$ python3 -q
>>> import numpy as np
>>> from numpy import linalg as LA
>>> np.set_printoptions(precision=2, suppress=True, linewidth=160)
>>> tidy = lambda a: np.round(a, 2) + 0
>>> C = np.array([[-1.5, -0.8, 0.2, -1.4],
...     [0.2, -0.6, -0.6, -0.2],
...     [0.2, -0.2, -0.5, 0.4]])
>>> rng = np.random.default_rng(875113)
>>> K = np.array([[-4, 2, -4],
...     [1, -2, 3],
...     [1, 3, 0],
...     [0, 3, -4],
...     [1, 2, 3],
...     [0, -2, 1],
...     [-5, 2, -1],
...     [-2, 1, -1],
...     [4, 2, 4],
...     [2, -1, -1],
...     [5, -3, -1],
...     [5, 5, -3],
...     [3, -3, 1],
...     [1, 4, 1],
...     [4, -1, -4],
...     [-5, -4, -5],
...     [0, -1, -4],
...     [-3, 4, 4],
...     [1, -2, -3],
...     [-4, 5, -5],
...     [5, -5, -2],
...     [-4, -4, -5],
...     [-4, 5, 1],
...     [5, 0, -1],
...     [5, -5, 4],
...     [-4, -1, 1],
...     [-4, 2, -5],
...     [3, -4, 0],
...     [-4, 1, 2],
...     [1, 4, 2],
...     [-1, -2, -3],
...     [4, 1, 5]]) @ C + 0.02 * rng.normal(size=(32, 4))
>>> tidy(K)
array([[ 5.58,  2.83, -0.01,  3.58],
       [-1.31, -0.22, -0.12,  0.23],
       [-0.9 , -2.6 , -1.59, -2.  ],
       [-0.18, -1.01,  0.18, -2.24],
       [-0.51, -2.58, -2.51, -0.62],
       [-0.22,  0.99,  0.65,  0.81],
       [ 7.71,  3.01, -1.72,  6.2 ],
       [ 3.  ,  1.19, -0.5 ,  2.22],
       [-4.82, -5.2 , -2.39, -4.36],
       [-3.41, -0.79,  1.46, -3.02],
       [-8.3 , -1.99,  3.29, -6.8 ],
       [-7.12, -6.37, -0.5 , -9.19],
       [-4.92, -0.76,  1.88, -3.22],
       [-0.49, -3.38, -2.7 , -1.8 ],
       [-7.  , -1.8 ,  3.4 , -7.01],
       [ 5.68,  7.38,  3.91,  5.82],
       [-1.  ,  1.37,  2.61, -1.43],
       [ 6.12, -0.78, -5.01,  5.  ],
       [-2.5 ,  1.  ,  2.93, -2.2 ],
       [ 5.99,  1.19, -1.32,  2.61],
       [-8.87, -0.62,  5.02, -6.82],
       [ 4.19,  6.6 ,  4.09,  4.37],
       [ 7.19, -0.01, -4.34,  5.  ],
       [-7.7 , -3.8 ,  1.48, -7.37],
       [-7.73, -1.79,  2.01, -4.41],
       [ 5.97,  3.61, -0.68,  6.23],
       [ 5.43,  2.99,  0.53,  3.21],
       [-5.33,  0.01,  3.04, -3.39],
       [ 6.62,  2.17, -2.39,  6.21],
       [-0.31, -3.61, -3.19, -1.41],
       [ 0.48,  2.57,  2.5 ,  0.63],
       [-4.79, -4.77, -2.28, -3.82]])
>>> LA.cond(K) > 100
np.True_
>>> tidy(np.abs(LA.svd(K)[2][-1]))
array([0.12, 0.7 , 0.61, 0.36])
>>> LA.matrix_rank(K, rtol=0.1)
np.int64(3)
>>> cen = K - K.mean(axis=0)
>>> left, s, VT = LA.svd(cen, full_matrices=False)
>>> np.abs(left[:, 0]).argmax()
np.int64(11)
>>> LA.matrix_rank(cen)
np.int64(4)
>>> tidy(np.abs(VT[-1]))
array([0.12, 0.7 , 0.61, 0.36])
>>> tidy(s ** 2 / (s ** 2).sum())
array([0.82, 0.16, 0.01, 0.  ])
>>> tidy(VT[0] * np.sign(VT[0, np.abs(VT[0]).argmax()]))
array([ 0.71,  0.32, -0.13,  0.61])
>>> r0 = np.array([-9, 3, -4])
>>> tidy(np.correlate(K[14], K[16], "full"))
array([  9.98, -15.7 , -19.12,  23.44, -11.85, -12.99,   7.04])
>>> tidy(np.cross(K[14, :3], K[16, :3]))
array([ -9.35,  14.86, -11.37])
>>> vec = np.array([2, 1, 2, 1])
>>> target = K @ vec
>>> c, lr = np.zeros(4), 1 / LA.norm(K, 2) ** 2
>>> for i in range(200):
...     c -= lr * K.T @ (K @ c - target)
...     if i % 50 == 0: print(i, round(LA.norm(K @ c - target), 2))
... 
0 26.97
50 2.46
100 1.26
150 0.65
>>> tidy(LA.cond(K))
np.float64(342.01)
>>> left, s, VT = LA.svd(K)
>>> tidy(s)
array([41.02, 18.26,  4.74,  0.12])
>>> Y = left[:, :3] @ np.diag(s[:3]) @ VT[:3]
>>> LA.matrix_rank(K, rtol=0.05)
np.int64(3)
>>> tidy(LA.norm(K - Y, 2)), tidy(s[3])
(np.float64(0.12), np.float64(0.12))
>>> mat = np.load("sample5.npy")
>>> mat
array([[ 0.,  0.,  0.,  0.,  0.,  0.,  0.,  1.,  3.],
       [ 0.,  0.,  0.,  0.,  0.,  0.,  0., -3.,  1.],
       [ 0.,  0.,  0.,  0.,  0.,  0.,  0.,  0., -2.],
       [ 0.,  0.,  0.,  0.,  0.,  0.,  0.,  3., -1.],
       [ 0.,  0.,  0.,  0.,  0.,  0.,  0.,  2.,  3.],
       [ 0.,  0.,  0.,  0.,  0.,  0.,  0.,  1.,  0.],
       [ 0.,  0.,  0.,  0.,  0.,  0.,  0., -2.,  1.],
       [ 1., -3.,  0.,  3.,  2.,  1., -2.,  0.,  0.],
       [ 3.,  1., -2., -1.,  3.,  0.,  1.,  0.,  0.]])
>>> Y = np.c_[K[:, :1] @ np.array([[1]]), np.array([2, 1, -1, -2, 1, -1, 0, 0, -2, 0, 2, -2, 2, -2, 0, 2, 2, 2, -2, 2, 1, 2, 1, 0, 1, 0, 0, 0, -2, 0, -1, -1])]
>>> tidy(Y)
array([[ 5.58,  2.  ],
       [-1.31,  1.  ],
       [-0.9 , -1.  ],
       [-0.18, -2.  ],
       [-0.51,  1.  ],
       [-0.22, -1.  ],
       [ 7.71,  0.  ],
       [ 3.  ,  0.  ],
       [-4.82, -2.  ],
       [-3.41,  0.  ],
       [-8.3 ,  2.  ],
       [-7.12, -2.  ],
       [-4.92,  2.  ],
       [-0.49, -2.  ],
       [-7.  ,  0.  ],
       [ 5.68,  2.  ],
       [-1.  ,  2.  ],
       [ 6.12,  2.  ],
       [-2.5 , -2.  ],
       [ 5.99,  2.  ],
       [-8.87,  1.  ],
       [ 4.19,  2.  ],
       [ 7.19,  1.  ],
       [-7.7 ,  0.  ],
       [-7.73,  1.  ],
       [ 5.97,  0.  ],
       [ 5.43,  0.  ],
       [-5.33,  0.  ],
       [ 6.62, -2.  ],
       [-0.31,  0.  ],
       [ 0.48, -1.  ],
       [-4.79, -1.  ]])
>>> LA.matrix_rank(Y)
np.int64(2)
>>> tidy(LA.lstsq(K, Y[:, 0])[0])
array([1., 0., 0., 0.])
>>> vals, evecs = LA.eigh(mat)
>>> tidy(vals)
array([-5.32, -4.97,  0.  ,  0.  ,  0.  ,  0.  ,  0.  ,  4.97,  5.32])
>>> tidy(evecs.T @ mat @ evecs)
array([[-5.32,  0.  ,  0.  ,  0.  ,  0.  ,  0.  ,  0.  ,  0.  ,  0.  ],
       [ 0.  , -4.97,  0.  ,  0.  ,  0.  ,  0.  ,  0.  ,  0.  ,  0.  ],
       [ 0.  ,  0.  ,  0.  ,  0.  ,  0.  ,  0.  ,  0.  ,  0.  ,  0.  ],
       [ 0.  ,  0.  ,  0.  ,  0.  ,  0.  ,  0.  ,  0.  ,  0.  ,  0.  ],
       [ 0.  ,  0.  ,  0.  ,  0.  ,  0.  ,  0.  ,  0.  ,  0.  ,  0.  ],
       [ 0.  ,  0.  ,  0.  ,  0.  ,  0.  ,  0.  ,  0.  ,  0.  ,  0.  ],
       [ 0.  ,  0.  ,  0.  ,  0.  ,  0.  ,  0.  ,  0.  ,  0.  ,  0.  ],
       [ 0.  ,  0.  ,  0.  ,  0.  ,  0.  ,  0.  ,  0.  ,  4.97,  0.  ],
       [ 0.  ,  0.  ,  0.  ,  0.  ,  0.  ,  0.  ,  0.  ,  0.  ,  5.32]])
>>> tidy(evecs @ np.diag(vals) @ evecs.T)
array([[ 0.,  0.,  0.,  0.,  0.,  0.,  0.,  1.,  3.],
       [ 0.,  0.,  0.,  0.,  0.,  0.,  0., -3.,  1.],
       [ 0.,  0.,  0.,  0.,  0.,  0.,  0.,  0., -2.],
       [ 0.,  0.,  0.,  0.,  0.,  0.,  0.,  3., -1.],
       [ 0.,  0.,  0.,  0.,  0.,  0.,  0.,  2.,  3.],
       [ 0.,  0.,  0.,  0.,  0.,  0.,  0.,  1.,  0.],
       [ 0.,  0.,  0.,  0.,  0.,  0.,  0., -2.,  1.],
       [ 1., -3.,  0.,  3.,  2.,  1., -2.,  0.,  0.],
       [ 3.,  1., -2., -1.,  3.,  0.,  1.,  0.,  0.]])
>>> tidy(evecs.T @ evecs)
array([[1., 0., 0., 0., 0., 0., 0., 0., 0.],
       [0., 1., 0., 0., 0., 0., 0., 0., 0.],
       [0., 0., 1., 0., 0., 0., 0., 0., 0.],
       [0., 0., 0., 1., 0., 0., 0., 0., 0.],
       [0., 0., 0., 0., 1., 0., 0., 0., 0.],
       [0., 0., 0., 0., 0., 1., 0., 0., 0.],
       [0., 0., 0., 0., 0., 0., 1., 0., 0.],
       [0., 0., 0., 0., 0., 0., 0., 1., 0.],
       [0., 0., 0., 0., 0., 0., 0., 0., 1.]])
>>> tidy(vals.sum()), np.trace(mat)
(np.float64(0.0), np.float64(0.0))
>>> tidy(LA.eigvalsh(mat @ mat))
array([ 0. ,  0. ,  0. ,  0. ,  0. , 24.7, 24.7, 28.3, 28.3])
>>> tidy(LA.svd(mat, compute_uv=False))
array([5.32, 5.32, 4.97, 4.97, 0.  , 0.  , 0.  , 0.  , 0.  ])
>>> feats = np.load("dump.npy")
>>> feats
array([[ 1,  1,  1,  1, -1, -1, -1, -1],
       [ 1,  1, -1, -1,  1,  1, -1, -1],
       [ 1, -1, -1,  1,  1, -1, -1,  1],
       [ 1,  1, -1, -1, -1, -1,  1,  1],
       [ 1, -1, -1,  1, -1,  1,  1, -1]])
>>> W = np.array([[0, 1, 0, 1, 2, 1],
...     [1, 0, 1, 2, 1, 1],
...     [2, 0, 2, 2, 2, 1],
...     [1, 1, 1, 2, 0, 1],
...     [1, 0, 2, 0, 0, 0],
...     [1, 1, 1, 1, 2, 1],
...     [1, 1, 1, 2, 0, 2],
...     [2, 0, 1, 2, 1, 0]])
>>> c = np.array([2, -3, 2, 0, -2, -2])
>>> hid = np.maximum(feats @ W + c, 0)
>>> (hid > 0).astype(int)
array([[1, 0, 1, 1, 0, 0],
       [0, 0, 1, 0, 0, 0],
       [1, 0, 1, 0, 0, 0],
       [1, 0, 0, 1, 0, 0],
       [0, 1, 0, 0, 0, 1]])
>>> (hid > 0).mean(axis=0)
array([0.6, 0.2, 0.6, 0.4, 0. , 0.2])
>>> hid
array([[1, 0, 1, 2, 0, 0],
       [0, 0, 1, 0, 0, 0],
       [1, 0, 1, 0, 0, 0],
       [1, 0, 0, 2, 0, 0],
       [0, 1, 0, 0, 0, 1]])
>>> C = np.array([[0, 4], [2, 5], [2, 0], [0, 1], [5, 3], [5, 0]])
>>> (hid @ C).round(6).argmax(axis=1)
array([1, 0, 1, 1, 0])
>>> hid @ C
array([[2, 6],
       [2, 0],
       [2, 4],
       [0, 6],
       [7, 5]])
>>> blk = np.stack([feats, -2 * feats, feats[::-1]])
>>> LA.matrix_rank(blk)
array([5, 5, 5])
>>> tidy(LA.norm(blk, axis=(1, 2)))
array([ 6.32, 12.65,  6.32])
>>> LA.matrix_rank(blk.reshape(3, -1))
np.int64(2)
>>> np.einsum("bij,cij->bc", blk, blk)
array([[ 40, -80,   8],
       [-80, 160, -16],
       [  8, -16,  40]])
>>> Y = feats / LA.norm(feats, axis=1, keepdims=True)
>>> cov = Y @ Y.T
>>> tidy(cov[2])
array([0., 0., 1., 0., 0.])
>>> tidy(LA.norm(Y, axis=1))
array([1., 1., 1., 1., 1.])
>>> (np.abs(cov) > 0.9).astype(int)
array([[1, 0, 0, 0, 0],
       [0, 1, 0, 0, 0],
       [0, 0, 1, 0, 0],
       [0, 0, 0, 1, 0],
       [0, 0, 0, 0, 1]])
>>> (cov - 2 * np.eye(5)).round(6).argmax(axis=1)
array([1, 0, 0, 0, 0])
>>> vec = np.array([-1, 0, 0, -3, -3, -2, -2, 1])
>>> h1 = np.maximum(feats @ vec, 0)
>>> feats.T @ h1
array([ 8,  8, -4, -4, -8, -8,  4,  4])
>>> np.maximum(feats @ (3 * vec), 0)
array([ 6,  0,  0, 18,  0])
>>> F = np.load("case5.npy")
>>> F
array([[ -2,  -8, -16,  -3,  -5,  -7,   0, -14],
       [ -8,  10,   2,   8,  -4,   0,  -2,   7],
       [-16,   2,   4,  -6,   1,   5,  -1,   4],
       [ -3,   8,  -6,  -6,   9,   2,   6,  11],
       [ -5,  -4,   1,   9,  18,  -9,   6,  -7],
       [ -7,   0,   5,   2,  -9,  -2,  10,  -4],
       [  0,  -2,  -1,   6,   6,  10,  -6,   2],
       [-14,   7,   4,  11,  -7,  -4,   2,   8]])
>>> np.abs(F).max()
np.int64(18)
>>> F - F[0]
array([[  0,   0,   0,   0,   0,   0,   0,   0],
       [ -6,  18,  18,  11,   1,   7,  -2,  21],
       [-14,  10,  20,  -3,   6,  12,  -1,  18],
       [ -1,  16,  10,  -3,  14,   9,   6,  25],
       [ -3,   4,  17,  12,  23,  -2,   6,   7],
       [ -5,   8,  21,   5,  -4,   5,  10,  10],
       [  2,   6,  15,   9,  11,  17,  -6,  16],
       [-12,  15,  20,  14,  -2,   3,   2,  22]])
>>> np.diff(F, axis=0)
array([[ -6,  18,  18,  11,   1,   7,  -2,  21],
       [ -8,  -8,   2, -14,   5,   5,   1,  -3],
       [ 13,   6, -10,   0,   8,  -3,   7,   7],
       [ -2, -12,   7,  15,   9, -11,   0, -18],
       [ -2,   4,   4,  -7, -27,   7,   4,   3],
       [  7,  -2,  -6,   4,  15,  12, -16,   6],
       [-14,   9,   5,   5, -13, -14,   8,   6]])
>>> LA.matrix_rank(F)
np.int64(8)
>>> tidy(LA.svd(F, compute_uv=False))
array([33.8 , 25.64, 24.82, 18.84, 15.09, 14.43,  7.31,  3.2 ])
>>> tidy(LA.norm(F))
np.float64(57.18)
>>> np.count_nonzero(F)
np.int64(60)
>>> X = np.load("layer12.npy")
>>> X
array([[ 3, 12,  3,  3,  1],
       [-2,  4, -1,  1,  2],
       [ 0,  4,  0,  1, -1]])
>>> r0 = np.array([3, -3])
>>> np.cross(X[1, :3], X[0, :3])
array([ 24,   3, -36])
>>> np.polyval(r0, X[1])
array([-9,  9, -6,  0,  3])
>>> np.correlate(X[1], X[0], "full")
array([ -2,  -2,   5, -14,  44,   9,  15,  27,   6])
>>> vec = np.array([3, 1, 2, 3, 1])
>>> X @ (2 * vec)
array([74,  2, 12])
>>> X @ np.eye(5)[3]
array([3., 1., 1.])
>>> np.einsum("ij,j->i", X, vec)
array([37,  1,  6])
>>> X @ vec
array([37,  1,  6])
>>> X * vec
array([[ 9, 12,  6,  9,  1],
       [-6,  4, -2,  3,  2],
       [ 0,  4,  0,  3, -1]])
